In [1]: import numpy as np

In [2]: import numpy.linalg as la

In [3]: np.set_printoptions(suppress=True, linewidth=140)

In [4]: rnd = lambda a: np.round(a, 2) + 0

In [5]: A = np.array([[4.0, 0.0, 3.0, 3.0, 3.0, 3.0, 0.0, 3.0],
   ...:     [0.0, 4.0, 0.0, 0.0, 0.0, 0.0, 0.0, 0.0],
   ...:     [3.0, 0.0, 4.0, 3.0, 3.0, 3.0, 0.0, 3.0],
   ...:     [3.0, 0.0, 3.0, 4.0, 3.0, 3.0, 0.0, 3.0],
   ...:     [3.0, 0.0, 3.0, 3.0, 4.0, 3.0, 0.0, 3.0],
   ...:     [3.0, 0.0, 3.0, 3.0, 3.0, 4.0, 0.0, 3.0],
   ...:     [0.0, 0.0, 0.0, 0.0, 0.0, 0.0, 4.0, 0.0],
   ...:     [3.0, 0.0, 3.0, 3.0, 3.0, 3.0, 0.0, 4.0]])

In [6]: # equal to its transpose

In [7]: low = la.cholesky(A)

In [8]: rnd(np.prod(np.diag(low)) ** 2), rnd(la.det(A))
Out[8]: (np.float64(304.0), np.float64(304.0))

In [9]: low @ low.T
Out[9]: 
array([[4., 0., 3., 3., 3., 3., 0., 3.],
       [0., 4., 0., 0., 0., 0., 0., 0.],
       [3., 0., 4., 3., 3., 3., 0., 3.],
       [3., 0., 3., 4., 3., 3., 0., 3.],
       [3., 0., 3., 3., 4., 3., 0., 3.],
       [3., 0., 3., 3., 3., 4., 0., 3.],
       [0., 0., 0., 0., 0., 0., 4., 0.],
       [3., 0., 3., 3., 3., 3., 0., 4.]])

In [10]: la.eigvalsh(A).min() > 0
Out[10]: np.True_

In [11]: A / np.sqrt(np.outer(np.diag(A), np.diag(A)))
Out[11]: 
array([[1.  , 0.  , 0.75, 0.75, 0.75, 0.75, 0.  , 0.75],
       [0.  , 1.  , 0.  , 0.  , 0.  , 0.  , 0.  , 0.  ],
       [0.75, 0.  , 1.  , 0.75, 0.75, 0.75, 0.  , 0.75],
       [0.75, 0.  , 0.75, 1.  , 0.75, 0.75, 0.  , 0.75],
       [0.75, 0.  , 0.75, 0.75, 1.  , 0.75, 0.  , 0.75],
       [0.75, 0.  , 0.75, 0.75, 0.75, 1.  , 0.  , 0.75],
       [0.  , 0.  , 0.  , 0.  , 0.  , 0.  , 1.  , 0.  ],
       [0.75, 0.  , 0.75, 0.75, 0.75, 0.75, 0.  , 1.  ]])

In [12]: rnd(low)
Out[12]: 
array([[2.  , 0.  , 0.  , 0.  , 0.  , 0.  , 0.  , 0.  ],
       [0.  , 2.  , 0.  , 0.  , 0.  , 0.  , 0.  , 0.  ],
       [1.5 , 0.  , 1.32, 0.  , 0.  , 0.  , 0.  , 0.  ],
       [1.5 , 0.  , 0.57, 1.2 , 0.  , 0.  , 0.  , 0.  ],
       [1.5 , 0.  , 0.57, 0.36, 1.14, 0.  , 0.  , 0.  ],
       [1.5 , 0.  , 0.57, 0.36, 0.26, 1.11, 0.  , 0.  ],
       [0.  , 0.  , 0.  , 0.  , 0.  , 0.  , 2.  , 0.  ],
       [1.5 , 0.  , 0.57, 0.36, 0.26, 0.21, 0.  , 1.09]])

In [13]: rnd(np.diag(low) ** 2)
Out[13]: array([4.  , 4.  , 1.75, 1.43, 1.3 , 1.23, 4.  , 1.19])

In [14]: rnd(la.norm(low, "nuc"))
Out[14]: np.float64(13.36)

In [15]: rnd(la.norm(low, 2))
Out[15]: np.float64(4.36)

In [16]: rnd(la.norm(low, axis=0))
Out[16]: array([3.91, 2.  , 1.74, 1.35, 1.2 , 1.13, 2.  , 1.09])

In [17]: B = np.array([[-9, -3, 6],
    ...:     [-3, -5, -7],
    ...:     [2, -7, -5],
    ...:     [8, 8, 9],
    ...:     [2, -4, 3],
    ...:     [5, 2, 9],
    ...:     [-1, 0, -6],
    ...:     [-8, -9, -4]])

In [18]: np.vstack([A, B.T]).shape
Out[18]: (11, 8)

In [19]: np.einsum("ij->j", A)
Out[19]: array([19.,  4., 19., 19., 19., 19.,  4., 19.])

In [20]: B.T @ A.T
Out[20]: 
array([[ -9., -12.,   2.,   8.,   2.,   5.,  -4.,  -8.],
       [-42., -20., -46., -31., -43., -37.,   0., -48.],
       [ 60., -28.,  49.,  63.,  57.,  63., -24.,  50.]])

In [21]: (A != 0).astype(int)
Out[21]: 
array([[1, 0, 1, 1, 1, 1, 0, 1],
       [0, 1, 0, 0, 0, 0, 0, 0],
       [1, 0, 1, 1, 1, 1, 0, 1],
       [1, 0, 1, 1, 1, 1, 0, 1],
       [1, 0, 1, 1, 1, 1, 0, 1],
       [1, 0, 1, 1, 1, 1, 0, 1],
       [0, 0, 0, 0, 0, 0, 1, 0],
       [1, 0, 1, 1, 1, 1, 0, 1]])

In [22]: rnd(np.sort(la.eigvals(A).real))
Out[22]: array([ 1.,  1.,  1.,  1.,  1.,  4.,  4., 19.])

In [23]: data = np.load("x.npy")

In [24]: rnd(data)
Out[24]: 
array([[ 1.  ,  0.  ,  0.  ],
       [ 0.  ,  0.87, -0.5 ],
       [ 0.  ,  0.5 ,  0.87]])

In [25]: # 2 groups of indices that never mix

In [26]: rng = np.random.default_rng(328)

In [27]: idx = rng.permutation(3)

In [28]: B = data[:, idx] * rng.choice([-1, 1], 3)

In [29]: rnd(B)
Out[29]: 
array([[-1.  ,  0.  ,  0.  ],
       [ 0.  , -0.87, -0.5 ],
       [ 0.  , -0.5 ,  0.87]])

In [30]: Uu, _, Vh = la.svd(data.T @ B)

In [31]: rnd(la.lstsq(data, B)[0])
Out[31]: 
array([[-1.,  0.,  0.],
       [ 0., -1.,  0.],
       [ 0.,  0.,  1.]])

In [32]: rnd(Uu @ Vh)
Out[32]: 
array([[-1.,  0.,  0.],
       [ 0., -1.,  0.],
       [ 0.,  0.,  1.]])

In [33]: idx
Out[33]: array([0, 1, 2])

In [34]: rnd(la.eigvalsh(B).min())
Out[34]: np.float64(-1.0)

In [35]: np.all(la.eigvalsh(B) > 0)
Out[35]: np.False_

In [36]: E = np.load("arr.npy")

In [37]: E
Out[37]: 
array([[ -0.03,  -0.7 ,  -0.18,  -0.4 ,   0.61,  -1.36,   0.6 ],
       [  2.16, -11.43,  -4.28,  -1.7 ,   7.52, -17.07,   9.81],
       [ -0.66,   6.13,   1.75,   1.18,  -3.6 ,   9.44,  -4.57],
       [  0.95,  -4.37,  -1.94,  -0.91,   2.87,  -6.43,   3.68],
       [  1.58, -11.21,  -4.03,  -1.63,   7.21, -17.35,   9.5 ],
       [ -1.48,   9.89,   2.97,   1.2 ,  -6.57,  14.9 ,  -8.34],
       [ -0.09,  -0.59,  -0.16,   0.02,   0.59,  -1.19,   0.67],
       [  0.76,  -2.04,  -0.97,  -0.47,   0.76,  -2.56,   1.65],
       [  0.85,  -3.9 ,  -1.71,  -0.58,   2.92,  -6.23,   3.36],
       [  0.89,  -4.  ,  -1.49,  -0.55,   3.18,  -6.55,   3.36],
       [ -0.26,   1.53,   0.29,  -0.03,  -1.11,   1.56,  -1.  ],
       [  0.95,  -7.9 ,  -2.78,  -1.22,   4.55, -10.94,   6.08],
       [ -0.93,   4.82,   1.36,   0.62,  -3.24,   7.16,  -4.07],
       [  2.14,  -9.41,  -3.47,  -1.28,   6.8 , -14.17,   7.55],
       [ -0.32,   3.02,   0.42,   0.13,  -1.87,   4.15,  -2.1 ],
       [ -1.82,  10.52,   3.71,   1.6 ,  -6.79,  15.8 ,  -9.19],
       [  1.32,  -8.43,  -2.56,  -1.14,   5.53, -11.89,   6.35],
       [  1.07,  -4.11,  -1.19,  -0.35,   2.05,  -5.74,   3.21],
       [ -0.55,   1.83,   0.8 ,   0.25,  -1.1 ,   3.17,  -1.17],
       [ -2.13,  10.52,   3.7 ,   2.24,  -7.05,  15.86,  -8.5 ],
       [  0.13,  -3.41,  -1.35,  -0.44,   1.94,  -4.8 ,   2.62],
       [  0.05,   1.18,   0.57,  -0.3 ,  -0.17,   0.73,  -0.8 ],
       [  1.02,  -6.04,  -2.03,  -0.54,   3.83,  -8.45,   4.8 ],
       [  0.1 ,  -0.92,  -0.1 ,  -0.47,  -0.4 ,  -0.74,   0.85],
       [ -0.86,   5.01,   2.48,   0.88,  -3.85,   7.61,  -3.76],
       [  0.25,  -2.67,  -0.46,   0.08,   2.3 ,  -3.74,   2.27],
       [  0.78,  -5.04,  -1.21,  -0.88,   3.56,  -7.07,   4.03],
       [ -0.03,   0.19,   0.32,  -0.04,   0.2 ,   0.85,  -0.18],
       [  0.  ,  -0.18,  -0.36,  -0.01,   0.2 ,  -0.47,  -0.05],
       [  0.42,  -2.74,  -1.14,  -0.63,   1.97,  -4.76,   2.76],
       [ -0.31,  -1.44,  -0.7 ,  -0.5 ,   0.68,  -2.3 ,   1.15],
       [  0.  ,   0.5 ,   0.38,   0.16,  -0.69,   0.42,  -0.78],
       [  0.55,  -2.3 ,  -1.  ,  -0.37,   1.41,  -2.74,   1.44],
       [  0.6 ,  -1.53,  -0.56,  -0.22,   1.  ,  -2.55,   1.34]])

In [38]: Xs = E - E.mean(axis=0)

In [39]: vecs = la.svd(Xs)[2][:1]

In [40]: B = Xs - Xs @ vecs.T @ vecs

In [41]: rnd(np.diag(vecs.T @ vecs))
Out[41]: array([0.01, 0.22, 0.03, 0.  , 0.1 , 0.49, 0.15])

In [42]: rnd(B.std(axis=0))
Out[42]: array([0.25, 0.22, 0.28, 0.23, 0.31, 0.19, 0.22])

In [43]: vec = np.array([-1, 2, 0, -2, -2, -2, -1])

In [44]: h = np.maximum(E @ vec, 0)

In [45]: rnd(E.T @ h)
Out[45]: array([ -70.23,  413.96,  138.59,   63.15, -274.19,  616.64, -341.8 ])

In [46]: rnd(np.maximum(E @ (3 * vec), 0))
Out[46]: 
array([ 0.99,  0.  , 10.35,  0.  ,  0.  , 31.62,  0.  ,  0.  ,  0.  ,  0.  , 10.44,  0.  , 16.68,  0.  , 10.92, 32.49,  0.  ,  0.  ,  2.22,
       28.71,  0.  ,  7.77,  0.  ,  1.29, 16.08,  0.  ,  0.  ,  0.  ,  0.75,  0.  ,  1.56,  6.  ,  0.  ,  0.  ])

In [47]: Xs = E - E.mean(axis=0)

In [48]: Uu, sigma, Vh = la.svd(Xs, full_matrices=False)

In [49]: np.searchsorted(np.cumsum(sigma ** 2) / (sigma ** 2).sum(), 0.9) + 1
Out[49]: np.int64(1)

In [50]: rnd(sigma ** 2 / (sigma ** 2).sum())
Out[50]: array([1., 0., 0., 0., 0., 0., 0.])

In [51]: np.abs(Uu[:, 0]).argmax()
Out[51]: np.int64(15)

In [52]: rnd(Xs.mean(axis=0))
Out[52]: array([0., 0., 0., 0., 0., 0., 0.])

In [53]: np.abs(Vh[0]).argmax()
Out[53]: np.int64(5)

In [54]: rnd((sigma ** 2).sum() ** 2 / (sigma ** 4).sum())
Out[54]: np.float64(1.01)

In [55]: (np.sign(Uu[:, 0]) == np.sign(Uu[0, 0])).astype(int)
Out[55]: array([1, 0, 1, 0, 0, 1, 1, 0, 0, 0, 1, 0, 1, 0, 1, 1, 0, 0, 1, 1, 0, 1, 0, 1, 1, 0, 0, 1, 1, 0, 0, 1, 0, 0])

In [56]: W0 = np.loadtxt("mat.csv", delimiter=",")

In [57]: W0
Out[57]: 
array([[ 8.,  6., -3.,  5.],
       [ 6.,  8.,  6., -3.],
       [-3.,  6.,  8.,  6.],
       [ 5., -3.,  6.,  8.]])

In [58]: # equal to its transpose

In [59]: np.abs(W0).max()
Out[59]: np.float64(8.0)

In [60]: W0[4]
---------------------------------------------------------------------------
IndexError                                Traceback (most recent call last)
Cell In[60], line 1
----> 1 W0[4]

IndexError: index 4 is out of bounds for axis 0 with size 4

In [61]: W0 - W0[0]
Out[61]: 
array([[  0.,   0.,   0.,   0.],
       [ -2.,   2.,   9.,  -8.],
       [-11.,   0.,  11.,   1.],
       [ -3.,  -9.,   9.,   3.]])
